$ python -q
>>> import numpy as np
>>> np.set_printoptions(precision=2, suppress=True, linewidth=140)
>>> rd = lambda a: np.round(a, 2) + 0
>>> rng = np.random.default_rng(54)
>>> W0 = rng.normal(size=(11, 3))
>>> W0 = 3 * W0 / np.linalg.norm(W0, axis=1, keepdims=True)
>>> rd(W0)
array([[-1.83, -0.37,  2.35],
       [ 2.35, -0.69,  1.74],
       [-1.4 ,  0.13,  2.65],
       [-0.28,  2.04, -2.18],
       [-1.  , -2.72, -0.79],
       [ 0.11, -2.45,  1.73],
       [-2.21,  1.03,  1.75],
       [-2.1 ,  2.09,  0.46],
       [-0.56,  1.34,  2.62],
       [ 2.84,  0.71, -0.67],
       [-1.8 ,  2.38,  0.27]])
>>> rd(np.linalg.norm(W0, 2))
np.float64(6.83)
>>> rd(np.linalg.norm(W0, axis=0))
array([5.73, 5.62, 5.88])
>>> rd(np.linalg.norm(W0, "nuc"))
np.float64(16.93)
>>> rd(np.linalg.norm(W0) ** 2 / np.linalg.norm(W0, 2) ** 2)
np.float64(2.12)
>>> rd(np.linalg.norm(W0, 1)), rd(np.linalg.norm(W0, np.inf))
(np.float64(17.21), np.float64(4.99))
>>> hat = W0 @ np.linalg.solve(W0.T @ W0, W0.T)
>>> np.trace(hat)
np.float64(3.0)
>>> np.allclose(hat @ hat, hat)
True
>>> M = np.load("sample1.npy")
>>> M
array([[1, 0, 0, 0],
       [2, 1, 0, 0],
       [1, 3, 1, 0],
       [3, 1, 2, 1]])
>>> # triangular
>>> out = np.linalg.inv(M)
>>> rd(np.linalg.det(M) * np.linalg.det(out))
np.float64(1.0)
>>> rd(M @ out)
array([[1., 0., 0., 0.],
       [0., 1., 0., 0.],
       [0., 0., 1., 0.],
       [0., 0., 0., 1.]])
>>> np.allclose(out, M.T)
False
>>> rd(np.linalg.det(M) * out)
array([[  1.,   0.,   0.,   0.],
       [ -2.,   1.,   0.,   0.],
       [  5.,  -3.,   1.,   0.],
       [-11.,   5.,  -2.,   1.]])
>>> rd(np.linalg.slogdet(M)[0])
np.float64(1.0)
>>> rd(np.linalg.inv(out))
array([[1., 0., 0., 0.],
       [2., 1., 0., 0.],
       [1., 3., 1., 0.],
       [3., 1., 2., 1.]])
>>> lab = rng.permutation(4)
>>> lab
array([1, 2, 0, 3])
>>> out = M[lab][:, lab]
>>> np.diag(out)
array([1, 1, 1, 1])
>>> out
array([[1, 0, 2, 0],
       [3, 1, 1, 0],
       [0, 0, 1, 0],
       [1, 2, 3, 1]])
>>> np.allclose(out, M)
False
>>> np.trace(out)
np.int64(4)
>>> out = M[0, 0] * M[1:] - np.outer(M[1:, 0], M[0])
>>> out
array([[0, 1, 0, 0],
       [0, 3, 1, 0],
       [0, 1, 2, 1]])
>>> np.flatnonzero(~out.round(6).any(axis=1))
array([], dtype=int64)
>>> hat = np.triu(np.array([[-3, 6, 9, -8], [5, 4, -8, 2], [-8, -1, -4, 1], [-1, 0, 3, 6]]), 1) + np.eye(4)
>>> out = hat @ M @ np.linalg.inv(hat)
>>> hat @ M - M @ hat
array([[ -3.,  19., -16.,   0.],
       [ -2., -34., -14.,  16.],
       [  3.,  -5.,  17.,   2.],
       [  0., -18., -19.,  20.]])
>>> u = np.array([-3, -2, 1, 1, 0, 1, 0, 3])
>>> g = np.array([1, -2, 1, -2, 1, 2])
>>> F = u[:, None] + g[None, :]
>>> F
array([[-2, -5, -2, -5, -2, -1],
       [-1, -4, -1, -4, -1,  0],
       [ 2, -1,  2, -1,  2,  3],
       [ 2, -1,  2, -1,  2,  3],
       [ 1, -2,  1, -2,  1,  2],
       [ 2, -1,  2, -1,  2,  3],
       [ 1, -2,  1, -2,  1,  2],
       [ 4,  1,  4,  1,  4,  5]])
>>> cen = W0 - W0.mean(axis=0)
>>> vecs = np.linalg.svd(cen)[2][:2]
>>> out = cen - cen @ vecs.T @ vecs
>>> rd((cen @ vecs.T).std(axis=0))
array([1.84, 1.7 ])
>>> J = np.load("out17.npy")
>>> J
array([[-2.,  1.,  1.,  1.],
       [ 1., -2.,  1.,  1.],
       [ 1.,  1., -2.,  1.],
       [ 1.,  1.,  1., -2.]])
>>> # symmetric, so the eigenvalues are real
>>> out = J / np.sqrt((J ** 2).mean(axis=1, keepdims=True))
>>> J - J.mean(axis=1, keepdims=True)
array([[-2.25,  0.75,  0.75,  0.75],
       [ 0.75, -2.25,  0.75,  0.75],
       [ 0.75,  0.75, -2.25,  0.75],
       [ 0.75,  0.75,  0.75, -2.25]])
>>> out = np.array([[5, 3, 3], [5, 2, 2], [5, 0, 1]])
>>> A = out - out.T
>>> A
array([[ 0, -2, -2],
       [ 2,  0,  2],
       [ 2, -2,  0]])
>>> # rank 2
>>> def softmax(z):
...     e = np.exp(z - z.max(axis=-1, keepdims=True))
...     return e / e.sum(axis=-1, keepdims=True)
... 
>>> rd(softmax(A).sum(axis=1))
array([1., 1., 1.])
>>> rd(softmax(A[1]))
array([0.47, 0.06, 0.47])
>>> rd(softmax(A[1] + 2))
array([0.47, 0.06, 0.47])
>>> rd(softmax(10 * A[1]))
array([0.5, 0. , 0.5])
>>> att = A @ A.T / np.sqrt(3)
>>> rd(softmax(att + np.triu(np.full(att.shape, -np.inf), 1)))
array([[1.  , 0.  , 0.  ],
       [0.  , 1.  , 0.  ],
       [0.08, 0.08, 0.83]])
>>> rd(softmax(att)[1] @ A)
array([ 2.  , -0.18,  1.82])
>>> rd(softmax(att))
array([[0.91, 0.  , 0.09],
       [0.  , 0.91, 0.09],
       [0.08, 0.08, 0.83]])
>>> softmax(att).round(6).argmax(axis=1)
array([0, 1, 2])
>>> left, s, Vt = np.linalg.svd(A)
>>> rd(s)
array([3.46, 3.46, 0.  ])
>>> np.argmax(s[:-1] / (s[1:] + 1e-6)) + 1
np.int64(2)
>>> out = left[:, :2] @ np.diag(s[:2]) @ Vt[:2]
>>> np.linalg.matrix_rank(out)
np.int64(2)
>>> rd(np.abs(A - out).max())
np.float64(0.0)
>>> rd(out)
array([[ 0., -2., -2.],
       [ 2.,  0.,  2.],
       [ 2., -2.,  0.]])
>>> np.abs(np.diag(np.linalg.qr(A)[1])) > 1e-9
array([ True,  True, False])
>>> np.unique(A.round(6), axis=0).shape
(3, 3)
>>> np.linalg.lstsq(A[:-1].T, A[-1])[2]
np.int32(2)
>>> np.allclose(A[:-1].T @ np.linalg.lstsq(A[:-1].T, A[-1])[0], A[-1])
True
>>> lab = rng.permutation(3)
>>> lab
array([1, 0, 2])
>>> out = A[lab][:, lab]
>>> rd(np.linalg.det(out)), rd(np.linalg.det(A[lab]))
(np.float64(0.0), np.float64(0.0))
>>> np.allclose(out, A)
False
>>> rd(np.sort(np.abs(np.linalg.eigvals(out))))
array([0.  , 3.46, 3.46])
>>> out = np.array([[0, -5], [5, 0], [5, -5], [0, 5], [-4, 4], [1, -1]])
>>> np.linalg.matrix_rank(np.vstack([F, out.T]))
np.int64(4)
>>> F @ out
array([[-28, -12],
       [-21, -14],
       [  0, -20],
       [  0, -20],
       [ -7, -18],
       [  0, -20],
       [ -7, -18],
       [ 14, -24]])
>>> np.linalg.matrix_rank(F @ out)
np.int64(2)
>>> np.vstack([F, out.T]).shape
(10, 6)
>>> m1 = np.array([[-1, -2, -7, -7], [-3, -4, -9, -9], [-2, -3, -8, -8]])
>>> out = W0 / np.linalg.norm(W0, axis=1, keepdims=True)
>>> C2 = out @ out.T
>>> rd(np.linalg.norm(out, axis=1))
array([1., 1., 1., 1., 1., 1., 1., 1., 1., 1., 1.])
>>> rd(C2[1])
array([ 0.  ,  1.  ,  0.14, -0.65, -0.2 ,  0.55, -0.32, -0.62,  0.26,  0.56, -0.6 ])
>>> (np.abs(C2) > 0.9).astype(int)
array([[1, 0, 1, 0, 0, 0, 0, 0, 0, 0, 0],
       [0, 1, 0, 0, 0, 0, 0, 0, 0, 0, 0],
       [1, 0, 1, 0, 0, 0, 0, 0, 0, 0, 0],
       [0, 0, 0, 1, 0, 1, 0, 0, 0, 0, 0],
       [0, 0, 0, 0, 1, 0, 0, 0, 0, 0, 0],
       [0, 0, 0, 1, 0, 1, 0, 0, 0, 0, 0],
       [0, 0, 0, 0, 0, 0, 1, 0, 0, 0, 0],
       [0, 0, 0, 0, 0, 0, 0, 1, 0, 0, 1],
       [0, 0, 0, 0, 0, 0, 0, 0, 1, 0, 0],
       [0, 0, 0, 0, 0, 0, 0, 0, 0, 1, 0],
       [0, 0, 0, 0, 0, 0, 0, 1, 0, 0, 1]])
>>> u = np.array([-1, -2])
>>> np.array([np.convolve(row, u, "same") for row in m1])
array([[ 1,  4, 11, 21],
       [ 3, 10, 17, 27],
       [ 2,  7, 14, 24]])
>>> np.cross(m1[0, :3], m1[2, :3])
array([-5,  6, -1])
>>> vec = np.array([1, -2, 2, -2])
>>> h1 = np.maximum(m1 @ vec, 0)
>>> np.maximum(m1 @ (3 * vec), 0)
array([ 9, 15, 12])
>>> h1
array([3, 5, 4])
>>> left, s, Vt = np.linalg.svd(m1)
>>> vecs = Vt[:(s > 1e-8).sum()]
>>> vec = m1[0] + -1 * m1[2] + rng.integers(2) * np.eye(4)[3]
>>> vec
array([1., 1., 1., 1.])
>>> rd(np.diag(vecs.T @ vecs))
array([0.59, 0.41, 0.5 , 0.5 ])
>>> np.linalg.matrix_rank(np.vstack([m1, vec]))
np.int64(2)
>>> rd(np.linalg.norm(vec - vecs.T @ vecs @ vec))
np.float64(0.0)
>>> E = np.load("mat.npy")
>>> E
array([[3, 0, 2, 2],
       [2, 3, 0, 2],
       [2, 2, 3, 0],
       [0, 2, 2, 3]])
>>> lab = rng.permutation(4)
>>> out = E[:, lab] * rng.choice([-1, 1], 4)
>>> out
array([[ 2,  3, -2,  0],
       [ 2,  2,  0,  3],
       [ 0,  2, -3,  2],
       [ 3,  0, -2,  2]])
>>> left, _, Vt = np.linalg.svd(E.T @ out)
>>> rd(np.linalg.lstsq(E, out)[0])
array([[ 0.,  1.,  0.,  0.],
       [ 0.,  0.,  0.,  1.],
       [ 0.,  0., -1.,  0.],
       [ 1.,  0.,  0.,  0.]])
>>> lab
array([3, 0, 2, 1])
>>> out = E + rng.integers(-2, 3, (4, 1)) @ rng.integers(-2, 3, (1, 4))
>>> out
array([[ 2,  0,  3,  0],
       [ 3,  3, -1,  4],
       [ 4,  2,  1,  4],
       [ 1,  2,  1,  5]])
>>> out - E
array([[-1,  0,  1, -2],
       [ 1,  0, -1,  2],
       [ 2,  0, -2,  4],
       [ 1,  0, -1,  2]])
>>> rd(np.linalg.svd(out - E, compute_uv=False))
array([6.48, 0.  , 0.  , 0.  ])
>>> np.linalg.matrix_rank(out - E, tol=1e-8)
np.int64(1)
